$ ipython --no-banner

In [1]: import numpy as np

In [2]: np.set_printoptions(precision=1, suppress=True, linewidth=100)

In [3]: def tidy(a):
   ...:     return np.round(a, 1) + 0
   ...: 

In [4]: W0 = np.loadtxt("case9.csv", delimiter=",")

In [5]: tidy(W0)
Out[5]: 
array([[ 0. , -0.2,  0.2, -0.3, -0.2,  0.3, -0.1,  0.4,  0.1,  0.7],
       [ 0.1,  0. , -0.3, -0.1, -0.1, -0.8, -0.2, -0.1,  0.4,  0.2],
       [-0.2,  0.1, -0.4, -0.2,  0.1,  0.1,  0. ,  0.7,  0.3, -0.4],
       [-0.5,  0.5, -0.2, -0.4, -0.3,  0. , -0.1, -0.2, -0.4,  0. ],
       [-0.6, -0.2,  0.3,  0. , -0.1,  0.1, -0.1, -0.3,  0.6, -0.2],
       [ 0.1,  0.4,  0.6,  0.2, -0.1, -0.1, -0.6,  0.3,  0. , -0.2],
       [ 0.3, -0.4, -0.2, -0.1, -0.7,  0.2, -0.2,  0. , -0.1, -0.3],
       [ 0.4,  0.4, -0.1, -0.5,  0.2,  0.4, -0.1, -0.3,  0.4,  0. ],
       [-0.1,  0. , -0.5,  0.5,  0.1,  0.3, -0.5, -0.1,  0. ,  0.2],
       [ 0.1,  0.5, -0.1,  0.4, -0.4,  0.1,  0.5,  0. ,  0.3,  0.2]])

In [6]: def softmax(z):
   ...:     e = np.exp(z - z.max(axis=-1, keepdims=True))
   ...:     return e / e.sum(axis=-1, keepdims=True)
   ...: 

In [7]: tidy(softmax(W0[4]))
Out[7]: array([0.1, 0.1, 0.1, 0.1, 0.1, 0.1, 0.1, 0.1, 0.2, 0.1])

In [8]: att = W0 @ W0.T / np.sqrt(10)

In [9]: softmax(att).round(6).argmax(axis=1)
Out[9]: array([0, 1, 2, 3, 4, 5, 6, 7, 8, 9])

In [10]: x0 = np.array([2, 2, 1, 1, 1, 1, 2, -1, -1, 2])

In [11]: tidy(np.linalg.inv(W0))
Out[11]: 
array([[ 0. ,  0.1, -0.2, -0.5, -0.6,  0.1,  0.3,  0.4, -0.1,  0.1],
       [-0.2,  0. ,  0.1,  0.5, -0.2,  0.4, -0.4,  0.4,  0. ,  0.5],
       [ 0.2, -0.3, -0.4, -0.2,  0.3,  0.6, -0.2, -0.1, -0.5, -0.1],
       [-0.3, -0.1, -0.2, -0.4,  0. ,  0.2, -0.1, -0.5,  0.5,  0.4],
       [-0.2, -0.1,  0.1, -0.3, -0.1, -0.1, -0.7,  0.2,  0.1, -0.4],
       [ 0.3, -0.8,  0.1,  0. ,  0.1, -0.1,  0.2,  0.4,  0.3,  0.1],
       [-0.1, -0.2,  0. , -0.1, -0.1, -0.6, -0.2, -0.1, -0.5,  0.5],
       [ 0.4, -0.1,  0.7, -0.2, -0.3,  0.3,  0. , -0.3, -0.1,  0. ],
       [ 0.1,  0.4,  0.3, -0.4,  0.6,  0. , -0.1,  0.4,  0. ,  0.3],
       [ 0.7,  0.2, -0.4,  0. , -0.2, -0.2, -0.3,  0. ,  0.2,  0.2]])

In [12]: tidy(np.linalg.norm(x0)), tidy(np.linalg.norm(W0 @ x0))
Out[12]: (np.float64(4.7), np.float64(4.7))

In [13]: tidy(np.sort(np.abs(np.degrees(np.angle(np.linalg.eigvals(W0))))))
Out[13]: array([  0. ,  39.5,  39.5,  94.1,  94.1, 120.2, 120.2, 153.2, 153.2, 180. ])

In [14]: tidy(W0 @ W0.T)
Out[14]: 
array([[1., 0., 0., 0., 0., 0., 0., 0., 0., 0.],
       [0., 1., 0., 0., 0., 0., 0., 0., 0., 0.],
       [0., 0., 1., 0., 0., 0., 0., 0., 0., 0.],
       [0., 0., 0., 1., 0., 0., 0., 0., 0., 0.],
       [0., 0., 0., 0., 1., 0., 0., 0., 0., 0.],
       [0., 0., 0., 0., 0., 1., 0., 0., 0., 0.],
       [0., 0., 0., 0., 0., 0., 1., 0., 0., 0.],
       [0., 0., 0., 0., 0., 0., 0., 1., 0., 0.],
       [0., 0., 0., 0., 0., 0., 0., 0., 1., 0.],
       [0., 0., 0., 0., 0., 0., 0., 0., 0., 1.]])

In [15]: tidy(np.linalg.pinv(W0))
Out[15]: 
array([[ 0. ,  0.1, -0.2, -0.5, -0.6,  0.1,  0.3,  0.4, -0.1,  0.1],
       [-0.2,  0. ,  0.1,  0.5, -0.2,  0.4, -0.4,  0.4,  0. ,  0.5],
       [ 0.2, -0.3, -0.4, -0.2,  0.3,  0.6, -0.2, -0.1, -0.5, -0.1],
       [-0.3, -0.1, -0.2, -0.4,  0. ,  0.2, -0.1, -0.5,  0.5,  0.4],
       [-0.2, -0.1,  0.1, -0.3, -0.1, -0.1, -0.7,  0.2,  0.1, -0.4],
       [ 0.3, -0.8,  0.1,  0. ,  0.1, -0.1,  0.2,  0.4,  0.3,  0.1],
       [-0.1, -0.2,  0. , -0.1, -0.1, -0.6, -0.2, -0.1, -0.5,  0.5],
       [ 0.4, -0.1,  0.7, -0.2, -0.3,  0.3,  0. , -0.3, -0.1,  0. ],
       [ 0.1,  0.4,  0.3, -0.4,  0.6,  0. , -0.1,  0.4,  0. ,  0.3],
       [ 0.7,  0.2, -0.4,  0. , -0.2, -0.2, -0.3,  0. ,  0.2,  0.2]])

In [16]: tidy(np.linalg.norm(W0, axis=0))
Out[16]: array([1., 1., 1., 1., 1., 1., 1., 1., 1., 1.])

In [17]: tidy(W0.T @ W0)
Out[17]: 
array([[1., 0., 0., 0., 0., 0., 0., 0., 0., 0.],
       [0., 1., 0., 0., 0., 0., 0., 0., 0., 0.],
       [0., 0., 1., 0., 0., 0., 0., 0., 0., 0.],
       [0., 0., 0., 1., 0., 0., 0., 0., 0., 0.],
       [0., 0., 0., 0., 1., 0., 0., 0., 0., 0.],
       [0., 0., 0., 0., 0., 1., 0., 0., 0., 0.],
       [0., 0., 0., 0., 0., 0., 1., 0., 0., 0.],
       [0., 0., 0., 0., 0., 0., 0., 1., 0., 0.],
       [0., 0., 0., 0., 0., 0., 0., 0., 1., 0.],
       [0., 0., 0., 0., 0., 0., 0., 0., 0., 1.]])

In [18]: A2 = np.linalg.invert(W0)
Traceback (most recent call last):
  Cell In[18], line 1
    A2 = np.linalg.invert(W0)
AttributeError: module 'numpy.linalg' has no attribute 'invert'


In [19]: A2 = np.linalg.inv(W0)

In [20]: tidy(A2)
Out[20]: 
array([[ 0. ,  0.1, -0.2, -0.5, -0.6,  0.1,  0.3,  0.4, -0.1,  0.1],
       [-0.2,  0. ,  0.1,  0.5, -0.2,  0.4, -0.4,  0.4,  0. ,  0.5],
       [ 0.2, -0.3, -0.4, -0.2,  0.3,  0.6, -0.2, -0.1, -0.5, -0.1],
       [-0.3, -0.1, -0.2, -0.4,  0. ,  0.2, -0.1, -0.5,  0.5,  0.4],
       [-0.2, -0.1,  0.1, -0.3, -0.1, -0.1, -0.7,  0.2,  0.1, -0.4],
       [ 0.3, -0.8,  0.1,  0. ,  0.1, -0.1,  0.2,  0.4,  0.3,  0.1],
       [-0.1, -0.2,  0. , -0.1, -0.1, -0.6, -0.2, -0.1, -0.5,  0.5],
       [ 0.4, -0.1,  0.7, -0.2, -0.3,  0.3,  0. , -0.3, -0.1,  0. ],
       [ 0.1,  0.4,  0.3, -0.4,  0.6,  0. , -0.1,  0.4,  0. ,  0.3],
       [ 0.7,  0.2, -0.4,  0. , -0.2, -0.2, -0.3,  0. ,  0.2,  0.2]])

In [21]: tidy(np.linalg.slogdet(W0)[0])
Out[21]: np.float64(-1.0)

In [22]: tidy(np.linalg.det(W0) * np.linalg.det(A2))
Out[22]: np.float64(1.0)

In [23]: tidy(np.linalg.inv(A2))
Out[23]: 
array([[ 0. , -0.2,  0.2, -0.3, -0.2,  0.3, -0.1,  0.4,  0.1,  0.7],
       [ 0.1,  0. , -0.3, -0.1, -0.1, -0.8, -0.2, -0.1,  0.4,  0.2],
       [-0.2,  0.1, -0.4, -0.2,  0.1,  0.1,  0. ,  0.7,  0.3, -0.4],
       [-0.5,  0.5, -0.2, -0.4, -0.3,  0. , -0.1, -0.2, -0.4,  0. ],
       [-0.6, -0.2,  0.3,  0. , -0.1,  0.1, -0.1, -0.3,  0.6, -0.2],
       [ 0.1,  0.4,  0.6,  0.2, -0.1, -0.1, -0.6,  0.3,  0. , -0.2],
       [ 0.3, -0.4, -0.2, -0.1, -0.7,  0.2, -0.2,  0. , -0.1, -0.3],
       [ 0.4,  0.4, -0.1, -0.5,  0.2,  0.4, -0.1, -0.3,  0.4,  0. ],
       [-0.1,  0. , -0.5,  0.5,  0.1,  0.3, -0.5, -0.1,  0. ,  0.2],
       [ 0.1,  0.5, -0.1,  0.4, -0.4,  0.1,  0.5,  0. ,  0.3,  0.2]])

In [24]: tidy(W0 @ A2)
Out[24]: 
array([[1., 0., 0., 0., 0., 0., 0., 0., 0., 0.],
       [0., 1., 0., 0., 0., 0., 0., 0., 0., 0.],
       [0., 0., 1., 0., 0., 0., 0., 0., 0., 0.],
       [0., 0., 0., 1., 0., 0., 0., 0., 0., 0.],
       [0., 0., 0., 0., 1., 0., 0., 0., 0., 0.],
       [0., 0., 0., 0., 0., 1., 0., 0., 0., 0.],
       [0., 0., 0., 0., 0., 0., 1., 0., 0., 0.],
       [0., 0., 0., 0., 0., 0., 0., 1., 0., 0.],
       [0., 0., 0., 0., 0., 0., 0., 0., 1., 0.],
       [0., 0., 0., 0., 0., 0., 0., 0., 0., 1.]])

In [25]: tidy(np.linalg.cond(W0))
Out[25]: np.float64(1.0)

In [26]: tidy(np.linalg.det(W0) * A2)
Out[26]: 
array([[ 0. , -0.1,  0.2,  0.5,  0.6, -0.1, -0.3, -0.4,  0.1, -0.1],
       [ 0.2,  0. , -0.1, -0.5,  0.2, -0.4,  0.4, -0.4,  0. , -0.5],
       [-0.2,  0.3,  0.4,  0.2, -0.3, -0.6,  0.2,  0.1,  0.5,  0.1],
       [ 0.3,  0.1,  0.2,  0.4,  0. , -0.2,  0.1,  0.5, -0.5, -0.4],
       [ 0.2,  0.1, -0.1,  0.3,  0.1,  0.1,  0.7, -0.2, -0.1,  0.4],
       [-0.3,  0.8, -0.1,  0. , -0.1,  0.1, -0.2, -0.4, -0.3, -0.1],
       [ 0.1,  0.2,  0. ,  0.1,  0.1,  0.6,  0.2,  0.1,  0.5, -0.5],
       [-0.4,  0.1, -0.7,  0.2,  0.3, -0.3,  0. ,  0.3,  0.1,  0. ],
       [-0.1, -0.4, -0.3,  0.4, -0.6,  0. ,  0.1, -0.4,  0. , -0.3],
       [-0.7, -0.2,  0.4,  0. ,  0.2,  0.2,  0.3,  0. , -0.2, -0.2]])
